% ipython --no-banner

In [1]: import numpy as np

In [2]: import numpy.linalg as la

In [3]: np.set_printoptions(precision=1, suppress=True, linewidth=140, legacy="1.25")

In [4]: tidy = lambda a: np.round(a, 1) + 0

In [5]: O, _ = la.qr(np.array([[0.7, 0.6, 0.0, 0.9, 0.0],
   ...:     [0.1, -1.2, 2.0, -0.4, -0.5],
   ...:     [-1.3, -0.1, 0.7, -1.1, 0.9],
   ...:     [0.1, 0.9, 0.7, -0.6, 1.1],
   ...:     [0.1, -1.0, 0.0, 0.2, -1.7]]))

In [6]: m1 = 5 * O

In [7]: print(tidy(m1))
[[-2.4  1.2 -1.1  3.8  1.4]
 [-0.3 -3.2 -3.6  0.2 -1.1]
 [ 4.4  0.4 -1.   1.9  1.1]
 [-0.3  2.3 -2.9 -2.6  2.1]
 [-0.3 -2.7  1.2 -0.5  4. ]]

In [8]: t = np.radians(30)

In [9]: Rm = np.eye(5)

In [10]: Rm[0, 0] = Rm[1, 1] = np.cos(t)

In [11]: Rm[0, 1], Rm[1, 0] = -np.sin(t), np.sin(t)

In [12]: print(tidy(Rm))
[[ 0.9 -0.5  0.   0.   0. ]
 [ 0.5  0.9  0.   0.   0. ]
 [ 0.   0.   1.   0.   0. ]
 [ 0.   0.   0.   1.   0. ]
 [ 0.   0.   0.   0.   1. ]]

In [13]: out = m1 @ Rm.T

In [14]: print(tidy(np.abs(out - m1).max(axis=0)))
[1.7 2.1 0.  0.  0. ]

In [15]: print(tidy(la.svd(m1, compute_uv=False)), tidy(la.svd(out, compute_uv=False)))
[5. 5. 5. 5. 5.] [5. 5. 5. 5. 5.]

In [16]: gram = m1.T @ m1

In [17]: print(la.matrix_rank(gram))
5

In [18]: print(tidy(la.svd(m1, compute_uv=False) ** 2))
[25. 25. 25. 25. 25.]

In [19]: f = np.array([3, -1])

In [20]: print(tidy(np.correlate(m1[0], m1[2], "full")))
[-2.7 -3.   3.4  0.2  0.   3.8 -4.6 17.4  6.2]

In [21]: data = np.loadtxt("run15.csv", delimiter=",")

In [22]: print(tidy(data))
[[-0.7 -0.5  0.4]
 [-0.2 -0.4 -0.9]
 [ 0.7 -0.7  0.2]]

In [23]: x = np.array([1, 4, 4])

In [24]: h = np.maximum(data @ x, 0)

In [25]: print(data.T @ h)
[0. 0. 0.]

In [26]: x = np.array([3, 1, 3])

In [27]: print(tidy(np.sort(np.abs(np.degrees(np.angle(la.eigvals(data)))))))
[  0.  167.6 167.6]

In [28]: print(tidy(la.norm(x)), tidy(la.norm(data @ x)))
4.4 4.4

In [29]: print(tidy(np.abs(la.eigvals(data))))
[1. 1. 1.]

In [30]: print(3 - la.matrix_rank(data - np.eye(3), tol=1e-8))
1

In [31]: f, g = data[2], data[1]

In [32]: print(tidy(f @ g))
0.0

In [33]: print(tidy(f @ f))
1.0

In [34]: pr = (f @ g) / (f @ f) * f

In [35]: print(tidy(np.outer(f, g)))
[[-0.1 -0.3 -0.6]
 [ 0.1  0.3  0.6]
 [ 0.  -0.1 -0.2]]

In [36]: print(tidy(la.norm(f + g) ** 2 + la.norm(f - g) ** 2))
4.0

In [37]: print(la.matrix_rank(np.outer(f, g)))
1

In [38]: print(tidy(la.det(data)))
1.0

In [39]: print(tidy((data - data.T) / 2))
[[ 0.  -0.2 -0.1]
 [ 0.2  0.  -0.1]
 [ 0.1  0.1  0. ]]

In [40]: print(tidy((data + data.T) / 2))
[[-0.7 -0.4  0.5]
 [-0.4 -0.4 -0.8]
 [ 0.5 -0.8  0.2]]

In [41]: print(tidy(np.trace(data)))
-1.0

In [42]: print(tidy(la.matrix_power(data, 4)))
[[ 0.7  0.5  0.5]
 [-0.7  0.7  0.1]
 [-0.3 -0.4  0.9]]

In [43]: print(tidy(np.abs(la.eigvals(data)).max()))
1.0

In [44]: print(tidy(data @ data))
[[ 0.9  0.3  0.2]
 [-0.3  0.9  0.1]
 [-0.2 -0.2  1. ]]
